In [1]: import numpy as np

In [2]: from numpy import linalg as LA

In [3]: np.set_printoptions(precision=2, suppress=True, linewidth=120)

In [4]: m1 = np.loadtxt("out1.csv", delimiter=",")

In [5]: m1
Out[5]: 
array([[  1.,  -4.,  -3.],
       [ -2.,  -2.,  -8.],
       [  1.,  -4., -12.],
       [ -2.,  -3., -17.],
       [  1.,  -6., -15.],
       [ -4.,  -8., -14.],
       [ -3., -11., -15.],
       [ -2., -13., -17.],
       [  3., -14., -13.],
       [  3., -17., -16.],
       [  4., -20., -20.],
       [  5., -15., -24.],
       [  4., -11., -22.],
       [  6., -12., -26.],
       [  1.,  -8., -28.],
       [  1., -12., -33.],
       [ -3., -11., -36.],
       [ -8., -12., -35.],
       [-11.,  -8., -35.],
       [-11.,  -3., -31.],
       [-11.,   2., -31.],
       [-10.,   7., -31.],
       [-12.,  11., -35.]])

In [6]: cov = np.cov(m1, rowvar=False)

In [7]: np.corrcoef(m1.T)
Out[7]: 
array([[ 1.  , -0.68,  0.52],
       [-0.68,  1.  , -0.18],
       [ 0.52, -0.18,  1.  ]])

In [8]: np.argsort(-m1.std(axis=0).round(6), kind="stable")
Out[8]: array([2, 1, 0])

In [9]: np.argwhere(np.triu(np.abs(np.corrcoef(m1.T)) > 0.8, 1))
Out[9]: array([], shape=(0, 2), dtype=int64)

In [10]: np.median(m1, axis=0)
Out[10]: array([ -2.,  -8., -22.])

In [11]: x0 = np.array([-5, -1, -7])

In [12]: h = np.maximum(m1 @ x0, 0)

In [13]: m1.T @ h
Out[13]: array([ -16130.,  -26571., -108471.])

In [14]: np.tanh(m1 @ x0)
Out[14]: array([1., 1., 1., 1., 1., 1., 1., 1., 1., 1., 1., 1., 1., 1., 1., 1., 1., 1., 1., 1., 1., 1., 1.])

In [15]: h
Out[15]: 
array([ 20.,  68.,  83., 132., 106., 126., 131., 142.,  90., 114., 140., 158., 145., 164., 199., 238., 278., 297.,
       308., 275., 270., 260., 294.])

In [16]: P = m1 @ LA.solve(m1.T @ m1, m1.T)

In [17]: LA.matrix_rank(np.eye(23) - P)
Out[17]: np.int64(20)

In [18]: np.round(LA.eigvalsh(P), 2) + 0
Out[18]: array([0., 0., 0., 0., 0., 0., 0., 0., 0., 0., 0., 0., 0., 0., 0., 0., 0., 0., 0., 0., 1., 1., 1.])
